$ python -q
>>> import numpy as np
>>> from numpy import linalg as LA
>>> np.set_printoptions(precision=2, suppress=True, linewidth=100, legacy="1.25")
>>> m1 = np.loadtxt("out18.csv", delimiter=",")
>>> m1
array([[ 2., -2.,  0.],
       [-2.,  0., -2.],
       [ 0., -2.,  3.]])
>>> # symmetric
>>> print(round(LA.eigvalsh(m1).min(), 2))
-1.86
>>> [round(float(LA.det(m1[:i, :i])), 2) + 0 for i in range(1, 4)]
[2.0, -4.0, -20.0]
>>> try:
...     LA.cholesky(m1)
... except LA.LinAlgError as e:
...     print(repr(e))
... 
LinAlgError('Matrix is not positive definite')
>>> m1.sum(axis=0)
array([ 0., -4.,  1.])
>>> round(LA.norm(m1), 2)
5.39
>>> m1[3]
Traceback (most recent call last):
  File "<python-input-11>", line 1, in <module>
    m1[3]
    ~~^^^
IndexError: index 3 is out of bounds for axis 0 with size 3
>>> np.count_nonzero(m1)
6
>>> print(m1.mean(axis=0))
[ 0.   -1.33  0.33]
>>> q, evecs = LA.qr(m1[:, :1])[0], LA.qr(m1[:, 1:])[0]
>>> s = LA.svd(q.T @ evecs, compute_uv=False)
>>> print(round(LA.norm(q @ q.T - evecs @ evecs.T, 2), 2))
1.0
>>> rng = np.random.default_rng(75389)
>>> data = np.array([[3, 0, 3], [3, 1, 0], [0, 1, 2]]) * (rng.random((3, 3)) < 0.3)
>>> data
array([[3, 0, 3],
       [0, 0, 0],
       [0, 0, 2]])
>>> Uu, s, VT = LA.svd(data)
>>> s
array([4.5 , 1.33, 0.  ])
>>> B = Uu[:, :2] @ np.diag(s[:2]) @ VT[:2]
>>> np.round(LA.norm(data - B, 2), 2), s[2]
(0.0, 0.0)
>>> np.round(LA.norm(data - B) / LA.norm(data), 2)
0.0
>>> np.unique(data.round(6), axis=0).shape
(3, 3)
>>> def softmax(z):
...     e = np.exp(z - z.max(axis=-1, keepdims=True))
...     return e / e.sum(axis=-1, keepdims=True)
... 
>>> print(softmax(data[1]))
[0.33 0.33 0.33]
>>> softmax(10 * data[1])
array([0.33, 0.33, 0.33])
>>> S = data @ data.T / np.sqrt(3)
>>> np.round(softmax(S), 2) + 0
array([[1.  , 0.  , 0.  ],
       [0.33, 0.33, 0.33],
       [0.74, 0.02, 0.23]])
>>> (LA.matrix_power((data != 0) + (data.T != 0) + np.eye(3), 3) > 0).astype(int)
array([[1, 0, 1],
       [0, 1, 0],
       [1, 0, 1]])
>>> np.flatnonzero(LA.matrix_power((data != 0) + (data.T != 0) + np.eye(3), 3)[1])
array([1])
>>> feats = np.load("m.npy")
>>> feats
array([[ -8,   4,  -2,   6],
       [ -4,   9,  -4,   5],
       [-12,   8,  -2,   1],
       [ -8,  -1,   7,   7],
       [ -1,  -4,   3,   7],
       [  4,  -8,   9,  13],
       [ -4,  -1,   1,   5],
       [-11,  -4,  -2,   5],
       [ -7, -10, -11,   7],
       [-14,  -9,  -9,   6],
       [-20,  -8,  -5,   8]])
>>> Xc = feats - feats.mean(axis=0)
>>> Uu, s, VT = LA.svd(Xc, full_matrices=False)
>>> print(VT[0] * np.sign(VT[0, np.abs(VT[0]).argmax()]))
[0.72 0.2  0.65 0.14]
>>> print(LA.matrix_rank(Xc))
4
>>> s ** 2 / (s ** 2).sum()
array([0.5 , 0.36, 0.12, 0.02])
>>> np.round(Xc.mean(axis=0), 2) + 0
array([0., 0., 0., 0.])
>>> print(np.searchsorted(np.cumsum(s ** 2) / (s ** 2).sum(), 0.9) + 1)
3
>>> np.abs(VT[0]).argmax()
0
>>> np.abs(Uu[:, 0]).argmax()
5
>>> labels = feats[:, 1] > np.median(feats[:, 1])
>>> f = feats[labels].mean(axis=0) - feats[~labels].mean(axis=0)
>>> labels.astype(int)
array([1, 1, 1, 1, 0, 0, 1, 0, 0, 0, 0])
>>> np.argsort(-np.abs(f).round(6), kind="stable")
array([1, 3, 2, 0])
